$ python3 -q
>>> import numpy as np
>>> import numpy.linalg as la
>>> np.set_printoptions(precision=2, suppress=True, linewidth=140, sign=" ")
>>> M2 = np.array([[0, 0, 3, 9, 2, 3, 5, 8, 0, 2],
...     [2, 8, 3, 7, 8, 8, 1, 4, 4, 5],
...     [4, 4, 1, 6, 5, 8, 7, 3, 9, 0],
...     [5, 7, 6, 3, 9, 3, 8, 6, 8, 9],
...     [9, 5, 1, 8, 3, 1, 1, 6, 0, 7],
...     [8, 5, 3, 6, 0, 9, 6, 2, 0, 0],
...     [3, 2, 1, 3, 0, 3, 6, 8, 5, 0],
...     [2, 4, 8, 5, 0, 8, 2, 6, 0, 0],
...     [0, 8, 3, 3, 9, 1, 1, 9, 0, 6],
...     [4, 4, 2, 8, 5, 7, 3, 4, 6, 3]])
>>> mat = np.triu(M2, 1)
>>> mat
array([[ 0,  0,  3,  9,  2,  3,  5,  8,  0,  2],
       [ 0,  0,  3,  7,  8,  8,  1,  4,  4,  5],
       [ 0,  0,  0,  6,  5,  8,  7,  3,  9,  0],
       [ 0,  0,  0,  0,  9,  3,  8,  6,  8,  9],
       [ 0,  0,  0,  0,  0,  1,  1,  6,  0,  7],
       [ 0,  0,  0,  0,  0,  0,  6,  2,  0,  0],
       [ 0,  0,  0,  0,  0,  0,  0,  8,  5,  0],
       [ 0,  0,  0,  0,  0,  0,  0,  0,  0,  0],
       [ 0,  0,  0,  0,  0,  0,  0,  0,  0,  6],
       [ 0,  0,  0,  0,  0,  0,  0,  0,  0,  0]])
>>> (mat - mat.T) / 2
array([[ 0. ,  0. ,  1.5,  4.5,  1. ,  1.5,  2.5,  4. ,  0. ,  1. ],
       [ 0. ,  0. ,  1.5,  3.5,  4. ,  4. ,  0.5,  2. ,  2. ,  2.5],
       [-1.5, -1.5,  0. ,  3. ,  2.5,  4. ,  3.5,  1.5,  4.5,  0. ],
       [-4.5, -3.5, -3. ,  0. ,  4.5,  1.5,  4. ,  3. ,  4. ,  4.5],
       [-1. , -4. , -2.5, -4.5,  0. ,  0.5,  0.5,  3. ,  0. ,  3.5],
       [-1.5, -4. , -4. , -1.5, -0.5,  0. ,  3. ,  1. ,  0. ,  0. ],
       [-2.5, -0.5, -3.5, -4. , -0.5, -3. ,  0. ,  4. ,  2.5,  0. ],
       [-4. , -2. , -1.5, -3. , -3. , -1. , -4. ,  0. ,  0. ,  0. ],
       [ 0. , -2. , -4.5, -4. ,  0. ,  0. , -2.5,  0. ,  0. ,  3. ],
       [-1. , -2.5,  0. , -4.5, -3.5,  0. ,  0. ,  0. , -3. ,  0. ]])
>>> np.allclose(mat @ mat.T, mat.T @ mat)
False
>>> mat @ mat
array([[   0,    0,    0,   18,   96,   53,  113,  121,  124,   95],
       [   0,    0,    0,   18,   78,   53,  133,  123,   88,  143],
       [   0,    0,    0,    0,   54,   23,  101,  138,   83,  143],
       [   0,    0,    0,    0,    0,    9,   27,  124,   40,  111],
       [   0,    0,    0,    0,    0,    0,    6,   10,    5,    0],
       [   0,    0,    0,    0,    0,    0,    0,   48,   30,    0],
       [   0,    0,    0,    0,    0,    0,    0,    0,    0,   30],
       [   0,    0,    0,    0,    0,    0,    0,    0,    0,    0],
       [   0,    0,    0,    0,    0,    0,    0,    0,    0,    0],
       [   0,    0,    0,    0,    0,    0,    0,    0,    0,    0]])
>>> try:
...     la.inv(mat)
... except la.LinAlgError as e:
...     print(repr(e))
... 
LinAlgError('Singular matrix')
>>> np.sort(la.eigvals(mat))
array([ 0.,  0.,  0.,  0.,  0.,  0.,  0.,  0.,  0.,  0.])
>>> r = la.matrix_rank(mat)
>>> r
np.int64(8)
>>> null = la.svd(mat)[2][r:].T
>>> np.round(null @ null.T, 2) + 0
array([[ 1.,  0.,  0.,  0.,  0.,  0.,  0.,  0.,  0.,  0.],
       [ 0.,  1.,  0.,  0.,  0.,  0.,  0.,  0.,  0.,  0.],
       [ 0.,  0.,  0.,  0.,  0.,  0.,  0.,  0.,  0.,  0.],
       [ 0.,  0.,  0.,  0.,  0.,  0.,  0.,  0.,  0.,  0.],
       [ 0.,  0.,  0.,  0.,  0.,  0.,  0.,  0.,  0.,  0.],
       [ 0.,  0.,  0.,  0.,  0.,  0.,  0.,  0.,  0.,  0.],
       [ 0.,  0.,  0.,  0.,  0.,  0.,  0.,  0.,  0.,  0.],
       [ 0.,  0.,  0.,  0.,  0.,  0.,  0.,  0.,  0.,  0.],
       [ 0.,  0.,  0.,  0.,  0.,  0.,  0.,  0.,  0.,  0.],
       [ 0.,  0.,  0.,  0.,  0.,  0.,  0.,  0.,  0.,  0.]])
>>> [int(la.matrix_rank(mat[:, :j + 1])) for j in range(10)]
[0, 0, 1, 2, 3, 4, 5, 6, 7, 8]
>>> np.round(mat @ null, 2) + 0
array([[ 0.,  0.],
       [ 0.,  0.],
       [ 0.,  0.],
       [ 0.,  0.],
       [ 0.,  0.],
       [ 0.,  0.],
       [ 0.,  0.],
       [ 0.,  0.],
       [ 0.,  0.],
       [ 0.,  0.]])
>>> null.shape
(10, 2)
>>> [int(la.matrix_rank(np.delete(mat, i, axis=0))) for i in range(10)]
[7, 7, 7, 7, 7, 7, 7, 8, 7, 8]
>>> la.matrix_rank(mat.T @ mat), la.matrix_rank(mat @ mat.T)
(np.int64(8), np.int64(8))
>>> [int(la.matrix_rank(mat[:i])) for i in range(1, len(mat) + 1)]
[1, 2, 3, 4, 5, 6, 7, 7, 8, 8]
>>> np.allclose(mat @ null, 0)
True
>>> left, sigma, Vt = la.svd(mat)
>>> evecs = Vt[:(sigma > 1e-8).sum()]
>>> rng = np.random.default_rng(2406)
>>> x = mat[8] + 3 * mat[4] + rng.integers(2) * np.eye(10)[0]
>>> x
array([  0.,   0.,   0.,   0.,   0.,   3.,   3.,  18.,   0.,  27.])
>>> np.round(np.diag(evecs.T @ evecs), 2) + 0
array([ 0.,  0.,  1.,  1.,  1.,  1.,  1.,  1.,  1.,  1.])
>>> np.round(evecs.T @ evecs, 2) + 0
array([[ 0.,  0.,  0.,  0.,  0.,  0.,  0.,  0.,  0.,  0.],
       [ 0.,  0.,  0.,  0.,  0.,  0.,  0.,  0.,  0.,  0.],
       [ 0.,  0.,  1.,  0.,  0.,  0.,  0.,  0.,  0.,  0.],
       [ 0.,  0.,  0.,  1.,  0.,  0.,  0.,  0.,  0.,  0.],
       [ 0.,  0.,  0.,  0.,  1.,  0.,  0.,  0.,  0.,  0.],
       [ 0.,  0.,  0.,  0.,  0.,  1.,  0.,  0.,  0.,  0.],
       [ 0.,  0.,  0.,  0.,  0.,  0.,  1.,  0.,  0.,  0.],
       [ 0.,  0.,  0.,  0.,  0.,  0.,  0.,  1.,  0.,  0.],
       [ 0.,  0.,  0.,  0.,  0.,  0.,  0.,  0.,  1.,  0.],
       [ 0.,  0.,  0.,  0.,  0.,  0.,  0.,  0.,  0.,  1.]])
>>> np.round(la.norm(x - evecs.T @ evecs @ x), 2)
np.float64(0.0)
>>> feats = np.loadtxt("block18.csv", delimiter=",")
>>> feats.round(2) + 0
array([[ 0.63, -0.35,  0.02,  0.1 , -0.05,  0.15,  0.13, -0.06, -0.16,  0.18],
       [-0.35,  0.32,  0.07, -0.12, -0.15, -0.12,  0.05, -0.2 ,  0.06, -0.03],
       [ 0.02,  0.07,  0.66, -0.14, -0.08,  0.37, -0.02, -0.07,  0.21,  0.01],
       [ 0.1 , -0.12, -0.14,  0.62, -0.29, -0.05,  0.05,  0.16,  0.25, -0.13],
       [-0.05, -0.15, -0.08, -0.29,  0.67,  0.05,  0.16,  0.26,  0.  , -0.11],
       [ 0.15, -0.12,  0.37, -0.05,  0.05,  0.3 , -0.08,  0.09,  0.11,  0.01],
       [ 0.13,  0.05, -0.02,  0.05,  0.16, -0.08,  0.84, -0.22,  0.16, -0.07],
       [-0.06, -0.2 , -0.07,  0.16,  0.26,  0.09, -0.22,  0.42,  0.15, -0.16],
       [-0.16,  0.06,  0.21,  0.25,  0.  ,  0.11,  0.16,  0.15,  0.38, -0.2 ],
       [ 0.18, -0.03,  0.01, -0.13, -0.11,  0.01, -0.07, -0.16, -0.2 ,  0.16]])
>>> # null space of dimension 5
>>> round(np.abs(la.eigvals(feats)).max(), 2)
np.float64(1.0)
>>> round(float(np.trace(feats)), 2)
5.0
>>> np.allclose(feats @ feats.T, feats.T @ feats)
True
>>> assert feats == feats.T
Traceback (most recent call last):
  File "<python-input-36>", line 1, in <module>
    assert feats == feats.T
           ^^^^^^^^^^^^^^^^
ValueError: The truth value of an array with more than one element is ambiguous. Use a.any() or a.all()
>>> arr = np.loadtxt("data.csv", delimiter=",")
>>> arr
array([[-22.,  -6., -24., -14.,  -2.,  -3., -19.,  -9.,  -6.],
       [ -2., -30., -21.,  -1., -31.,   0., -20., -21., -21.],
       [  6.,  10.,  14.,   4.,  12.,   1.,   9.,   9.,   8.],
       [  4.,   4.,   2.,   2.,  -2.,   0.,   8.,   2.,   2.],
       [  4., -27., -12.,   3., -27.,   1., -15., -17., -18.],
       [-16., -10., -20., -10.,  -6.,  -2., -18., -10.,  -8.],
       [  2., -22.,  -8.,   2., -18.,   1., -15., -13., -14.],
       [ -4.,   6.,  -3.,  -3.,   3.,  -1.,   3.,   2.,   3.],
       [ -4., -25., -17.,  -2., -22.,   0., -20., -17., -17.],
       [  4.,  -6.,   3.,   3.,  -3.,   1.,  -3.,  -2.,  -3.],
       [ 16., -21.,   6.,  11., -19.,   3.,  -5.,  -9., -12.],
       [ -4., -25., -17.,  -2., -22.,   0., -20., -17., -17.],
       [  6.,  24.,  24.,   4.,  28.,   1.,  17.,  19.,  18.],
       [-10.,  17.,  -2.,  -7.,  15.,  -2.,   6.,   8.,  10.]])
>>> # rows 8 and 11 are equal
>>> np.unique(arr.round(6), axis=0).shape
(13, 9)
>>> np.round(np.trace(la.pinv(arr) @ arr), 2)
np.float64(3.0)
>>> la.lstsq(arr[:-1].T, arr[-1])[2]
np.int32(3)
>>> np.allclose(arr[:-1].T @ la.lstsq(arr[:-1].T, arr[-1])[0], arr[-1])
True
>>> la.matrix_rank(arr)
np.int64(3)
>>> arr - arr[0]
array([[  0.,   0.,   0.,   0.,   0.,   0.,   0.,   0.,   0.],
       [ 20., -24.,   3.,  13., -29.,   3.,  -1., -12., -15.],
       [ 28.,  16.,  38.,  18.,  14.,   4.,  28.,  18.,  14.],
       [ 26.,  10.,  26.,  16.,   0.,   3.,  27.,  11.,   8.],
       [ 26., -21.,  12.,  17., -25.,   4.,   4.,  -8., -12.],
       [  6.,  -4.,   4.,   4.,  -4.,   1.,   1.,  -1.,  -2.],
       [ 24., -16.,  16.,  16., -16.,   4.,   4.,  -4.,  -8.],
       [ 18.,  12.,  21.,  11.,   5.,   2.,  22.,  11.,   9.],
       [ 18., -19.,   7.,  12., -20.,   3.,  -1.,  -8., -11.],
       [ 26.,   0.,  27.,  17.,  -1.,   4.,  16.,   7.,   3.],
       [ 38., -15.,  30.,  25., -17.,   6.,  14.,   0.,  -6.],
       [ 18., -19.,   7.,  12., -20.,   3.,  -1.,  -8., -11.],
       [ 28.,  30.,  48.,  18.,  30.,   4.,  36.,  28.,  24.],
       [ 12.,  23.,  22.,   7.,  17.,   1.,  25.,  17.,  16.]])
>>> np.unravel_index(np.abs(arr).argmax(), arr.shape)
(np.int64(1), np.int64(4))
>>> arr.mean(axis=0)
array([-1.43, -7.93, -5.36, -0.71, -6.71,  0.  , -6.57, -5.36, -5.36])
>>> arr[:, 9]
Traceback (most recent call last):
  File "<python-input-48>", line 1, in <module>
    arr[:, 9]
    ~~~^^^^^^
IndexError: index 9 is out of bounds for axis 1 with size 9
>>> np.round(la.svd(arr, compute_uv=False), 2) + 0
array([ 136.01,   56.08,   13.71,    0.  ,    0.  ,    0.  ,    0.  ,    0.  ,    0.  ])
>>> np.abs(arr).max()
np.float64(31.0)
>>> X = np.load("x.npy")
>>> X
array([[ 0.99,  0.33, -0.76, -0.08, -0.44,  0.78, -2.01],
       [ 0.33,  1.1 ,  1.97, -1.09, -0.79,  0.45, -1.95],
       [-0.76,  1.97,  2.49,  0.15,  0.21, -0.17,  1.19],
       [-0.08, -1.09,  0.15, -0.79, -2.12,  0.26,  1.23],
       [-0.44, -0.79,  0.21, -2.12,  2.95,  0.22, -0.08],
       [ 0.78,  0.45, -0.17,  0.26,  0.22, -2.34, -0.63],
       [-2.01, -1.95,  1.19,  1.23, -0.08, -0.63, -0.42]])
>>> [round(float(x), 2) for x in la.svd(X, compute_uv=False)[:3]]
[4.0, 4.0, 4.0]
>>> round(float(la.norm(X, 2) / la.norm(X)), 2)
0.48
>>> np.argsort(-la.norm(X, axis=0).round(6), kind="stable")[:3]
array([ 4,  2,  6])
>>> np.all(la.eigvalsh(X) > 0)
np.False_
>>> X @ la.pinv(X) @ X
array([[ 0.99,  0.33, -0.76, -0.08, -0.44,  0.78, -2.01],
       [ 0.33,  1.1 ,  1.97, -1.09, -0.79,  0.45, -1.95],
       [-0.76,  1.97,  2.49,  0.15,  0.21, -0.17,  1.19],
       [-0.08, -1.09,  0.15, -0.79, -2.12,  0.26,  1.23],
       [-0.44, -0.79,  0.21, -2.12,  2.95,  0.22, -0.08],
       [ 0.78,  0.45, -0.17,  0.26,  0.22, -2.34, -0.63],
       [-2.01, -1.95,  1.19,  1.23, -0.08, -0.63, -0.42]])
>>> np.allclose(X[:-1].T @ la.lstsq(X[:-1].T, X[-1])[0], X[-1])
True
>>> np.unique(X.round(6), axis=0).shape
(7, 7)
>>> round(np.trace(la.pinv(X) @ X), 2)
np.float64(6.0)
>>> W = np.array([[-1, -2, 3, 1],
...     [2, -3, 0, -3],
...     [-1, -1, -2, 0],
...     [3, 3, -2, -1],
...     [-3, 2, 2, 2],
...     [-2, 0, 0, -2],
...     [0, -3, 1, 2]])
>>> c = np.array([1, 1, 3, 0])
>>> H = np.maximum(X @ W + c, 0)
>>> (H > 0).astype(int)
array([[ 1,  1,  1,  0],
       [ 0,  0,  0,  0],
       [ 1,  0,  0,  0],
       [ 1,  0,  1,  1],
       [ 0,  1,  1,  1],
       [ 1,  1,  1,  1],
       [ 1,  1,  0,  1]])
>>> basis = np.array([[0, -2, -3], [-2, 2, 1], [-2, 3, -3], [-3, -1, 3]])
>>> W @ basis
array([[ -5,   6,  -5],
       [ 15,  -7, -18],
       [  6,  -6,   8],
       [  1,  -5,  -3],
       [-14,  14,  11],
       [  6,   6,   0],
       [ -2,  -5,   0]])
>>> left, sigma, Vt = la.svd(X)
>>> evecs = Vt[:(sigma > 1e-8).sum()]
>>> x = X[2] + 4 * X[6] + rng.integers(2) * np.eye(7)[6]
>>> x
array([-8.79, -5.84,  7.25,  5.05, -0.11, -2.69,  0.53])
>>> la.matrix_rank(np.vstack([X, x]))
np.int64(7)
>>> round(float(la.norm(x - evecs.T @ evecs @ x)), 2)
0.14
>>> M = np.loadtxt("mat.csv", delimiter=",")
>>> M
array([[ -3.,  -3.,  -3.,  -3.,  -3.,  -3.,  -3.,  -3.,  -3.,  -3.,  -3.,  -3.,  -3.,  -3.,  -3.],
       [ -3.,  -6.,  -6.,  -6.,  -6.,  -6.,  -6.,  -6.,  -6.,  -6.,  -6.,  -6.,  -6.,  -6.,  -6.],
       [ -3.,  -6.,  -9.,  -9.,  -9.,  -9.,  -9.,  -9.,  -9.,  -9.,  -9.,  -9.,  -9.,  -9.,  -9.],
       [ -3.,  -6.,  -9., -12., -12., -12., -12., -12., -12., -12., -12., -12., -12., -12., -12.],
       [ -3.,  -6.,  -9., -12., -15., -15., -15., -15., -15., -15., -15., -15., -15., -15., -15.],
       [ -3.,  -6.,  -9., -12., -15., -18., -18., -18., -18., -18., -18., -18., -18., -18., -18.],
       [ -3.,  -6.,  -9., -12., -15., -18., -21., -21., -21., -21., -21., -21., -21., -21., -21.],
       [ -3.,  -6.,  -9., -12., -15., -18., -21., -24., -24., -24., -24., -24., -24., -24., -24.],
       [ -3.,  -6.,  -9., -12., -15., -18., -21., -24., -27., -27., -27., -27., -27., -27., -27.],
       [ -3.,  -6.,  -9., -12., -15., -18., -21., -24., -27., -30., -30., -30., -30., -30., -30.],
       [ -3.,  -6.,  -9., -12., -15., -18., -21., -24., -27., -30., -33., -33., -33., -33., -33.],
       [ -3.,  -6.,  -9., -12., -15., -18., -21., -24., -27., -30., -33., -36., -36., -36., -36.],
       [ -3.,  -6.,  -9., -12., -15., -18., -21., -24., -27., -30., -33., -36., -39., -39., -39.],
       [ -3.,  -6.,  -9., -12., -15., -18., -21., -24., -27., -30., -33., -36., -39., -42., -42.],
       [ -3.,  -6.,  -9., -12., -15., -18., -21., -24., -27., -30., -33., -36., -39., -42., -45.]])
>>> # symmetric, so the eigenvalues are real
>>> w, evecs = la.eigh(M)
>>> w
array([-292.36,  -32.71,  -11.94,   -6.22,   -3.87,   -2.68,   -2.  ,   -1.58,   -1.3 ,   -1.11,   -0.98,   -0.89,   -0.82,   -0.78,
         -0.76])
>>> la.svd(M, compute_uv=False)
array([ 292.36,   32.71,   11.94,    6.22,    3.87,    2.68,    2.  ,    1.58,    1.3 ,    1.11,    0.98,    0.89,    0.82,    0.78,
          0.76])
>>> np.unique(w.round(6) + 0, return_counts=True)[1]
array([ 1,  1,  1,  1,  1,  1,  1,  1,  1,  1,  1,  1,  1,  1,  1])
>>> (w > 1e-8).sum(), (w < -1e-8).sum()
(np.int64(0), np.int64(15))
